% ipython --no-banner

In [1]: import numpy as np

In [2]: from numpy import linalg as LA

In [3]: np.set_printoptions(precision=2, suppress=True, linewidth=140)

In [4]: def rnd(a):
   ...:     return np.round(a, 2) + 0
   ...: 

In [5]: X = np.load("w.npy")

In [6]: X
Out[6]: 
array([[0, 5, 1],
       [0, 0, 6],
       [0, 0, 0]])

In [7]: rng = np.random.default_rng(8667)

In [8]: labels = rng.permutation(3)

In [9]: print(labels)
[0 1 2]

In [10]: A2 = X[labels][:, labels]

In [11]: rnd(LA.det(A2)), rnd(LA.det(X[labels]))
Out[11]: (np.float64(0.0), np.float64(0.0))

In [12]: rnd(np.sort(np.abs(LA.eigvals(A2))))
Out[12]: array([0., 0., 0.])

In [13]: np.trace(A2)
Out[13]: np.int64(0)

In [14]: cent = np.sign(np.array([[1, 0, 0], [1, 0, 1], [3, 3, 0]]))

In [15]: A2 = (np.tril(cent, -1) + np.eye(3)) @ (np.triu(cent, 1) + np.eye(3))

In [16]: evals = np.array([-1, 0, -1])

In [17]: J = np.rint(A2 * evals @ LA.inv(A2)) + 0

In [18]: J
Out[18]: 
array([[-1.,  0.,  0.],
       [-1.,  1., -1.],
       [-1.,  2., -2.]])

In [19]: # null space of dimension 1

In [20]: rank = LA.matrix_rank(J)

In [21]: rank
Out[21]: np.int64(2)

In [22]: ns = LA.svd(J)[2][rank:].T

In [23]: rnd(J @ ns)
Out[23]: 
array([[0.],
       [0.],
       [0.]])

In [24]: rnd(ns @ ns.T)
Out[24]: 
array([[0. , 0. , 0. ],
       [0. , 0.5, 0.5],
       [0. , 0.5, 0.5]])

In [25]: rnd(ns[:, 0] / ns[np.abs(ns[:, 0]).round(6).argmax(), 0])
Out[25]: array([0., 1., 1.])

In [26]: np.allclose(J @ ns, 0)
Out[26]: True

In [27]: np.einsum("ii->", J)
Out[27]: np.float64(-2.0)

In [28]: left, sig, Vt = LA.svd(J)

In [29]: evecs = Vt[:(sig > 1e-8).sum()]

In [30]: vec = J[1] + -3 * J[0] + rng.integers(2) * np.eye(3)[0]

In [31]: print(vec)
[ 2.  1. -1.]

In [32]: rnd(LA.norm(vec - evecs.T @ evecs @ vec))
Out[32]: np.float64(0.0)

In [33]: LA.matrix_rank(np.vstack([J, vec]))
Out[33]: np.int64(2)

In [34]: rnd(np.diag(evecs.T @ evecs))
Out[34]: array([1. , 0.5, 0.5])

In [35]: print(np.allclose(evecs.T @ evecs @ vec, vec))
True

In [36]: rnd(evecs.T @ evecs)
Out[36]: 
array([[ 1. ,  0. ,  0. ],
       [ 0. ,  0.5, -0.5],
       [ 0. , -0.5,  0.5]])

In [37]: left, sig, Vt = LA.svd(J)

In [38]: rnd(sig)
Out[38]: array([3.46, 1.  , 0.  ])

In [39]: np.argmax(sig[:-1] / (sig[1:] + 1e-6)) + 1
Out[39]: np.int64(2)

In [40]: A2 = left[:, :2] @ np.diag(sig[:2]) @ Vt[:2]

In [41]: rnd(LA.norm(J - A2) / LA.norm(J))
Out[41]: np.float64(0.0)

In [42]: print(rnd(J @ LA.pinv(J) @ J))
[[-1.  0.  0.]
 [-1.  1. -1.]
 [-1.  2. -2.]]

In [43]: print(np.unique(J.round(6), axis=0).shape)
(3, 3)

In [44]: rnd(np.trace(LA.pinv(J) @ J))
Out[44]: np.float64(2.0)

In [45]: np.allclose(J[:-1].T @ LA.lstsq(J[:-1].T, J[-1])[0], J[-1])
Out[45]: True

In [46]: m1 = np.loadtxt("mat.csv", delimiter=",")

In [47]: m1
Out[47]: 
array([[ 1.86,  1.05,  5.56, -1.24],
       [ 1.27,  0.19,  0.16, -0.42],
       [11.27, -5.15, -1.95, -0.98],
       [12.2 , -5.27, -0.03, -1.3 ],
       [13.26, -6.65, -2.6 , -0.83],
       [-2.84,  2.12,  3.96, -0.29],
       [ 1.07, -0.04,  2.16, -0.45],
       [ 3.41,  0.52,  0.5 , -0.92],
       [ 6.79, -3.35, -0.44, -0.59],
       [14.1 , -6.65, -2.37, -0.8 ],
       [ 9.28, -2.81,  1.95, -1.42],
       [ 3.67, -0.46,  2.77, -0.84],
       [-0.1 ,  3.5 ,  5.91, -1.39],
       [ 2.6 , -0.48,  4.85, -0.73],
       [ 6.11, -0.93,  3.86, -1.18],
       [ 6.15, -3.42, -0.36, -0.26],
       [ 9.17, -4.76,  0.93, -0.67],
       [-1.44,  1.52,  4.58, -0.22],
       [ 7.22, -2.22,  1.16, -0.93],
       [ 6.87, -4.38,  2.15, -0.19],
       [ 0.69,  1.69,  4.99, -0.89],
       [ 1.11,  2.61,  6.47, -1.47],
       [12.36, -5.89, -1.01, -0.92],
       [ 1.83, -0.6 ,  0.7 , -0.23],
       [ 3.09, -1.33,  1.48, -0.43]])

In [48]: cent = m1[[8, 9]].astype(float)

In [49]: for _ in range(5):
    ...:     labels = LA.norm(m1[:, None] - cent, axis=-1).argmin(axis=1)
    ...:     cent = np.array([m1[labels == j].mean(axis=0) for j in range(2)])
    ...: 

In [50]: labels
Out[50]: array([0, 0, 1, 1, 1, 0, 0, 0, 1, 1, 1, 0, 0, 0, 0, 1, 1, 0, 1, 1, 0, 0, 1, 0, 0])

In [51]: np.bincount(labels)
Out[51]: array([14, 11])

In [52]: cov = m1.T @ m1

In [53]: rnd(cov)
Out[53]: 
array([[1256.88, -551.1 ,    0.82, -114.87],
       [-551.1 ,  288.59,   87.83,   30.65],
       [   0.82,   87.83,  251.14,  -41.53],
       [-114.87,   30.65,  -41.53,   19.26]])

In [54]: rnd(np.diag(cov))
Out[54]: array([1256.88,  288.59,  251.14,   19.26])

In [55]: rnd(LA.svd(m1, compute_uv=False) ** 2)
Out[55]: array([1516.3 ,  285.8 ,   13.54,    0.21])

In [56]: A2 = m1 + rng.integers(-2, 3, (25, 3)) @ rng.integers(-2, 3, (3, 4))

In [57]: rnd(A2)
Out[57]: 
array([[-3.14,  6.05,  7.56, -3.24],
       [-0.73,  3.19,  0.16, -0.42],
       [13.27, -6.15, -1.95,  1.02],
       [13.2 , -2.27,  1.97,  3.7 ],
       [12.26, -5.65, -0.6 , -0.83],
       [-4.84,  4.12,  3.96, -1.29],
       [ 3.07, -0.04,  2.16,  2.55],
       [-0.59,  4.52,  0.5 , -2.92],
       [ 6.79,  1.65,  3.56,  5.41],
       [12.1 , -2.65,  1.63,  1.2 ],
       [13.28, -4.81,  1.95,  2.58],
       [-0.33,  6.54,  6.77,  1.16],
       [ 2.9 ,  2.5 ,  7.91,  2.61],
       [ 2.6 , -5.48,  0.85, -6.73],
       [ 6.11, -2.93,  3.86, -3.18],
       [ 8.15, -2.42, -0.36,  3.74],
       [ 5.17, -0.76,  4.93, -1.67],
       [-4.44,  5.52,  6.58, -0.22],
       [ 5.22,  1.78,  5.16,  1.07],
       [10.87, -9.38, -1.85, -0.19],
       [ 1.69, -0.31,  2.99, -1.89],
       [ 5.11, -0.39,  6.47,  1.53],
       [12.36, -1.89,  2.99,  4.08],
       [ 1.83, -2.6 , -3.3 , -3.23],
       [ 4.09, -0.33,  3.48,  2.57]])

In [58]: rnd(LA.svd(A2 - m1, compute_uv=False))
Out[58]: array([23.65, 17.15,  4.84,  0.  ])

In [59]: M = np.array([[1, 0, 0, 0], [-3, 1, 0, 0], [-1, 1, 1, 0], [1, 4, -3, 1]])

In [60]: # triangular

In [61]: np.diff(M, axis=0)
Out[61]: 
array([[-4,  1,  0,  0],
       [ 2,  0,  1,  0],
       [ 2,  3, -4,  1]])

In [62]: print(LA.matrix_rank(M))
4

In [63]: print(M.mean(axis=0))
[-0.5   1.5  -0.5   0.25]

In [64]: M.sum(axis=1)
Out[64]: array([ 1, -2,  1,  3])

In [65]: M.shape
Out[65]: (4, 4)

In [66]: rnd(LA.norm(M))
Out[66]: np.float64(6.4)

In [67]: np.count_nonzero(M)
Out[67]: np.int64(10)

In [68]: T = np.stack([M, 4 * M, M[::-1]])

In [69]: np.einsum("bij,cij->bc", T, T)
Out[69]: 
array([[ 41, 164,  10],
       [164, 656,  40],
       [ 10,  40,  41]])

In [70]: print(rnd(LA.norm(T, axis=(1, 2))))
[ 6.4  25.61  6.4 ]

In [71]: print(LA.matrix_rank(T.reshape(3, -1)))
2

In [72]: rnd(LA.det(T))
Out[72]: array([  1., 256.,   1.])

In [73]: LA.matrix_rank(M, rtol=0.1)
Out[73]: np.int64(3)

In [74]: [round(float(x), 2) for x in LA.svd(M, compute_uv=False)[:3]]
Out[74]: [5.2, 3.55, 1.13]

In [75]: np.argsort(-LA.norm(M, axis=0).round(6), kind="stable")[:3]
Out[75]: array([1, 0, 2])

In [76]: rnd(LA.norm(M, 2) / LA.norm(M))
Out[76]: np.float64(0.81)

In [77]: round(np.log10(LA.cond(M)))
Out[77]: 2

In [78]: q = M.astype(float).copy()

In [79]: for j in range(4):
    ...:     q[:, j] -= q[:, :j] @ (q[:, :j].T @ q[:, j])
    ...:     q[:, j] /= LA.norm(q[:, j])
    ...: 

In [80]: rnd(q.T @ M)
Out[80]: 
array([[ 3.46,  0.  , -1.15,  0.29],
       [ 0.  ,  4.24, -2.59,  0.94],
       [ 0.  ,  0.  ,  1.39, -0.16],
       [ 0.  ,  0.  ,  0.  ,  0.05]])

In [81]: rnd(q.T @ q)
Out[81]: 
array([[1., 0., 0., 0.],
       [0., 1., 0., 0.],
       [0., 0., 1., 0.],
       [0., 0., 0., 1.]])

In [82]: F = np.loadtxt("out5.csv", delimiter=",")

In [83]: F
Out[83]: 
array([[-3.14, -0.89,  4.5 , -0.26,  0.46, -6.04],
       [-0.77,  3.88, -6.71, -4.59, -9.48,  2.34],
       [-4.26,  3.17, -0.68, -3.39, -1.92,  2.67],
       [-0.2 ,  6.32, -1.61, 11.72,  6.2 , -7.12],
       [ 0.14,  0.88, 12.53,  5.72, -2.56, -0.44]])

In [84]: def softmax(z):
    ...:     e = np.exp(z - z.max(axis=-1, keepdims=True))
    ...:     return e / e.sum(axis=-1, keepdims=True)
    ...: 

In [85]: rnd(softmax(F).sum(axis=1))
Out[85]: array([1., 1., 1., 1., 1.])

In [86]: print(rnd(softmax(F[2] + -2)))
[0.   0.61 0.01 0.   0.   0.37]

In [87]: att = F @ F.T / np.sqrt(6)

In [88]: rnd(softmax(att + np.triu(np.full(att.shape, -np.inf), 1)))
Out[88]: 
array([[1.  , 0.  , 0.  , 0.  , 0.  ],
       [0.  , 1.  , 0.  , 0.  , 0.  ],
       [0.  , 0.98, 0.02, 0.  , 0.  ],
       [0.  , 0.  , 0.  , 1.  , 0.  ],
       [0.  , 0.  , 0.  , 0.  , 1.  ]])

In [89]: data = np.array([[1, 2, 2, 0], [2, 1, 2, 2], [2, 2, 1, 2], [0, 2, 2, 1]])

In [90]: data
Out[90]: 
array([[1, 2, 2, 0],
       [2, 1, 2, 2],
       [2, 2, 1, 2],
       [0, 2, 2, 1]])

In [91]: # equal to its transpose

In [92]: cov = data.T @ data

In [93]: print(np.trace(cov), (data ** 2).sum())
44 44

In [94]: cov
Out[94]: 
array([[ 9,  8,  8,  8],
       [ 8, 13, 12,  8],
       [ 8, 12, 13,  8],
       [ 8,  8,  8,  9]])

In [95]: np.allclose(cov, cov.T)
Out[95]: True

In [96]: evals, evecs = LA.eigh(data)

In [97]: rnd(evals.sum()), np.trace(data)
Out[97]: (np.float64(4.0), np.int64(4))

In [98]: rnd(evecs.T @ evecs)
Out[98]: 
array([[1., 0., 0., 0.],
       [0., 1., 0., 0.],
       [0., 0., 1., 0.],
       [0., 0., 0., 1.]])

In [99]: rnd(evals)
Out[99]: array([-2.12, -1.  ,  1.  ,  6.12])

In [100]: rnd(np.abs(evecs[:, -1]))
Out[100]: array([0.44, 0.56, 0.56, 0.44])

In [101]: np.unique(evals.round(6) + 0, return_counts=True)[1]
Out[101]: array([1, 1, 1, 1])

In [102]: (evals > 1e-8).sum(), (evals < -1e-8).sum()
Out[102]: (np.int64(2), np.int64(2))

In [103]: rnd(evecs @ np.diag(evals) @ evecs.T)
Out[103]: 
array([[1., 2., 2., 0.],
       [2., 1., 2., 2.],
       [2., 2., 1., 2.],
       [0., 2., 2., 1.]])

In [104]: rnd(evecs.T @ data @ evecs)
Out[104]: 
array([[-2.12,  0.  ,  0.  ,  0.  ],
       [ 0.  , -1.  ,  0.  ,  0.  ],
       [ 0.  ,  0.  ,  1.  ,  0.  ],
       [ 0.  ,  0.  ,  0.  ,  6.12]])

In [105]: rnd(LA.eigvalsh(data @ data))
Out[105]: array([ 1.  ,  1.  ,  4.51, 37.49])

In [106]: mat = np.loadtxt("sample19.csv", delimiter=",")

In [107]: mat
Out[107]: 
array([[ 1.,  0.,  1.,  2.,  2.],
       [ 0.,  0.,  1.,  2.,  0.],
       [ 1.,  0.,  5., 10.,  2.]])

In [108]: vec = np.array([-5, 1, -2, 3, -3])

In [109]: h = np.maximum(mat @ vec, 0)

In [110]: mat * (h > 1e-9)[:, None]
Out[110]: 
array([[ 0.,  0.,  0.,  0.,  0.],
       [ 0.,  0.,  1.,  2.,  0.],
       [ 1.,  0.,  5., 10.,  2.]])

In [111]: print(mat.T @ h)
[ 9.  0. 49. 98. 18.]

In [112]: print(rnd(np.tanh(mat @ vec)))
[-1.  1.  1.]

In [113]: K = np.load("a.npy")

In [114]: K
Out[114]: 
array([[ -3,  -6,  15, -12,   9,   3],
       [  1,   2,  -5,   4,  -3,  -1],
       [  1,   2,  -5,   4,  -3,  -1],
       [  2,   4, -10,   8,  -6,  -2]])

In [115]: # looks like rank 1

In [116]: left, sig, Vt = LA.svd(K)

In [117]: np.argmax(sig[:-1] / (sig[1:] + 1e-6)) + 1
Out[117]: np.int64(1)

In [118]: A2 = left[:, :1] @ np.diag(sig[:1]) @ Vt[:1]

In [119]: rnd(LA.norm(K - A2) / LA.norm(K))
Out[119]: np.float64(0.0)

In [120]: rnd(A2)
Out[120]: 
array([[ -3.,  -6.,  15., -12.,   9.,   3.],
       [  1.,   2.,  -5.,   4.,  -3.,  -1.],
       [  1.,   2.,  -5.,   4.,  -3.,  -1.],
       [  2.,   4., -10.,   8.,  -6.,  -2.]])

In [121]: rnd(LA.norm(K - A2, 2)), rnd(sig[1])
Out[121]: (np.float64(0.0), np.float64(0.0))
